$ python -q
>>> import numpy as np
>>> import numpy.linalg as la
>>> np.set_printoptions(suppress=True, linewidth=140)
>>> rd = lambda a: np.round(a, 2) + 0
>>> data = np.loadtxt("w.csv", delimiter=",")
>>> print(data)
[[ 3.81  0.34  0.07  0.14 -0.4  -0.3 ]
 [ 0.34  2.55  0.23 -1.05  0.86 -0.83]
 [ 0.07  0.23  2.29 -0.11  1.07 -0.63]
 [ 0.14 -1.05 -0.11  4.01  0.87  0.26]
 [-0.4   0.86  1.07  0.87  3.83 -0.02]
 [-0.3  -0.83 -0.63  0.26 -0.02  3.5 ]]
>>> # symmetric, so the eigenvalues are real
>>> W1 = np.array([[3, -3, -2, -3, -2],
...     [2, 2, 0, -1, 1],
...     [-3, 3, 0, -3, 3],
...     [-2, 0, -3, -1, 3],
...     [0, 1, -1, -3, 2],
...     [-3, 1, 1, 3, 0]])
>>> beta = np.array([2, 3, 0, 0, 0])
>>> H = np.maximum(data @ W1 + beta, 0)
>>> print((H > 0).astype(int))
[[1 0 0 0 0]
 [1 1 1 0 1]
 [0 1 0 0 1]
 [0 1 0 0 1]
 [0 1 0 0 1]
 [0 1 1 1 0]]
>>> Z = np.array([[5, 1, 2], [2, 2, 5], [5, 1, 4], [0, 2, 0], [4, 5, 1]])
>>> print(W1 @ Z)
[[ -9 -21 -19]
 [ 18   9  15]
 [  3  12  12]
 [-13   8 -13]
 [  5   5   3]
 [ -8   6   3]]
>>> print((H @ Z).round(6).argmax(axis=1))
[0 0 1 1 1 1]
>>> X = np.loadtxt("test11.csv", delimiter=",")
>>> print(rd(X))
[[ 1.    0.    0.    0.    0.    0.    0.    0.    0.    0.  ]
 [ 0.    1.    0.    0.    0.    0.    0.    0.    0.    0.  ]
 [ 0.    0.    1.    0.    0.    0.    0.    0.    0.    0.  ]
 [ 0.    0.    0.    0.87  0.    0.    0.    0.    0.   -0.5 ]
 [ 0.    0.    0.    0.    1.    0.    0.    0.    0.    0.  ]
 [ 0.    0.    0.    0.    0.    1.    0.    0.    0.    0.  ]
 [ 0.    0.    0.    0.    0.    0.    1.    0.    0.    0.  ]
 [ 0.    0.    0.    0.    0.    0.    0.    1.    0.    0.  ]
 [ 0.    0.    0.    0.    0.    0.    0.    0.    1.    0.  ]
 [ 0.    0.    0.    0.5   0.    0.    0.    0.    0.    0.87]]
>>> print((X != 0).astype(int))
[[1 0 0 0 0 0 0 0 0 0]
 [0 1 0 0 0 0 0 0 0 0]
 [0 0 1 0 0 0 0 0 0 0]
 [0 0 0 1 0 0 0 0 0 1]
 [0 0 0 0 1 0 0 0 0 0]
 [0 0 0 0 0 1 0 0 0 0]
 [0 0 0 0 0 0 1 0 0 0]
 [0 0 0 0 0 0 0 1 0 0]
 [0 0 0 0 0 0 0 0 1 0]
 [0 0 0 1 0 0 0 0 0 1]]
>>> theta = np.radians(120)
>>> R = np.eye(6)
>>> R[4, 4] = R[1, 1] = np.cos(theta)
>>> R[4, 1], R[1, 4] = -np.sin(theta), np.sin(theta)
>>> print(rd(R))
[[ 1.    0.    0.    0.    0.    0.  ]
 [ 0.   -0.5   0.    0.    0.87  0.  ]
 [ 0.    0.    1.    0.    0.    0.  ]
 [ 0.    0.    0.    1.    0.    0.  ]
 [ 0.   -0.87  0.    0.   -0.5   0.  ]
 [ 0.    0.    0.    0.    0.    1.  ]]
>>> A2 = data @ R.T
>>> print(rd(A2))
[[ 3.81 -0.52  0.07  0.14 -0.09 -0.3 ]
 [ 0.34 -0.53  0.23 -1.05 -2.64 -0.83]
 [ 0.07  0.81  2.29 -0.11 -0.73 -0.63]
 [ 0.14  1.28 -0.11  4.01  0.47  0.26]
 [-0.4   2.89  1.07  0.87 -2.66 -0.02]
 [-0.3   0.4  -0.63  0.26  0.73  3.5 ]]
>>> print(np.allclose(data @ data.T, A2 @ A2.T))
True
>>> print(rd(np.abs(A2 - data).max(axis=0)))
[0.   3.08 0.   0.   6.49 0.  ]
>>> print(np.allclose(la.norm(data, axis=1), la.norm(A2, axis=1)))
True
>>> W0 = np.load("m.npy")
>>> print(W0)
[[-3.08  2.91  1.6  -1.05  4.73]
 [-0.11 -0.19  0.13 -0.23 -0.07]
 [ 0.02  0.07 -0.08  0.05  0.04]
 [ 0.01  0.08 -0.1  -0.04  0.13]
 [-3.23  2.92  1.61 -1.38  4.8 ]
 [-1.4   1.55  0.88 -0.62  2.48]
 [-1.6   1.48  0.67 -0.55  2.39]
 [-0.22  0.06  0.12  0.07  0.08]
 [-0.17 -0.11  0.03  0.05  0.05]
 [-3.25  3.03  1.53 -1.18  5.03]
 [-0.17  0.04  0.   -0.08  0.03]
 [-0.01  0.06 -0.1   0.02  0.13]
 [ 0.03  0.04  0.09  0.    0.02]
 [-3.18  3.14  1.86 -1.16  4.66]
 [-0.02  0.05 -0.08 -0.11  0.03]
 [-3.18  3.07  1.62 -1.29  4.96]
 [-0.02  0.08  0.1   0.06  0.13]
 [-1.54  1.47  0.98 -0.6   2.6 ]
 [-1.63  1.55  0.92 -0.51  2.3 ]
 [-3.34  2.87  1.82 -1.2   4.76]
 [-3.16  2.9   1.62 -1.11  4.62]
 [-3.29  2.94  1.67 -1.32  4.67]
 [-0.05  0.13  0.04  0.02  0.04]
 [-0.05 -0.08  0.02 -0.08  0.09]
 [-0.04 -0.07 -0.08 -0.09  0.04]
 [-3.14  3.1   1.51 -1.34  4.84]
 [-1.52  1.55  0.83 -0.63  2.34]
 [-1.43  1.47  0.86 -0.52  2.24]
 [-3.25  2.97  1.76 -0.97  4.76]
 [ 0.09 -0.14 -0.08 -0.14 -0.13]
 [ 0.07  0.01 -0.09  0.1  -0.25]
 [-3.35  3.06  1.68 -1.24  4.79]
 [-3.28  2.93  1.59 -1.1   4.63]
 [-0.03  0.27 -0.04 -0.07  0.02]
 [-1.5   1.36  0.85 -0.63  2.18]
 [-3.14  2.88  1.54 -1.3   4.82]
 [ 0.1   0.05  0.12  0.08 -0.09]
 [ 0.14 -0.05  0.05  0.08  0.04]
 [-0.12  0.14  0.12 -0.03 -0.05]
 [-0.05  0.03 -0.12  0.05  0.  ]
 [-1.47  1.57  0.78 -0.47  2.45]
 [-0.1  -0.08  0.14 -0.07  0.01]
 [-3.14  2.97  1.56 -1.27  4.57]
 [-3.28  2.83  1.51 -1.31  4.82]]
>>> A2 = np.c_[W0[:, :3] @ np.array([[2, -3, -2], [-5, 4, 2], [-3, 4, -2]]), np.array([5, -1, 0, -4, 3, 0, -1, 5, -5, -1, 1, 4, -1, -4, 2, -5, 3, -5, -3, -5, 5, 5, -2, 0, 1, 4, -2, 2, 0, -3, 1, 3, -4, -2, 5, -1, 4, 2, 3, 4, 4, -2, 0, -2])]
>>> print(rd(A2))
[[-25.51  27.28   8.78   5.  ]
 [  0.34   0.09  -0.42  -1.  ]
 [ -0.07  -0.1    0.26   0.  ]
 [ -0.08  -0.11   0.34  -4.  ]
 [-25.89  27.81   9.08   3.  ]
 [-13.19  13.92   4.14   0.  ]
 [-12.61  13.4    4.82  -1.  ]
 [ -1.1    1.38   0.32   5.  ]
 [  0.12   0.19   0.06  -5.  ]
 [-26.24  27.99   9.5   -1.  ]
 [ -0.54   0.67   0.42   1.  ]
 [ -0.02  -0.13   0.34   4.  ]
 [ -0.41   0.43  -0.16  -1.  ]
 [-27.64  29.54   8.92  -4.  ]
 [ -0.05  -0.06   0.3    2.  ]
 [-26.57  28.3    9.26  -5.  ]
 [ -0.74   0.78   0.     3.  ]
 [-13.37  14.42   4.06  -5.  ]
 [-13.77  14.77   4.52  -3.  ]
 [-26.49  28.78   8.78  -5.  ]
 [-25.68  27.56   8.88   5.  ]
 [-26.29  28.31   9.12   5.  ]
 [ -0.87   0.83   0.28  -2.  ]
 [  0.24  -0.09  -0.1    0.  ]
 [  0.51  -0.48   0.1    1.  ]
 [-26.31  27.86   9.46   4.  ]
 [-13.28  14.08   4.48  -2.  ]
 [-12.79  13.61   4.08   2.  ]
 [-26.63  28.67   8.92   0.  ]
 [  1.12  -1.15  -0.3   -3.  ]
 [  0.36  -0.53   0.06   1.  ]
 [-27.04  29.01   9.46   3.  ]
 [-25.98  27.92   9.24  -4.  ]
 [ -1.29   1.01   0.68  -2.  ]
 [-12.35  13.34   4.02   5.  ]
 [-25.3   27.1    8.96  -1.  ]
 [ -0.41   0.38  -0.34   4.  ]
 [  0.38  -0.42  -0.48   2.  ]
 [ -1.3    1.4    0.28   3.  ]
 [  0.11  -0.21   0.4    4.  ]
 [-13.13  13.81   4.52   4.  ]
 [ -0.22   0.54  -0.24  -2.  ]
 [-25.81  27.54   9.1    0.  ]
 [-25.24  27.2    9.2   -2.  ]]
>>> print(la.matrix_rank(A2))
4
>>> print(rd(la.lstsq(W0, A2[:, 0])[0]))
[ 2. -5. -3.  0.  0.]
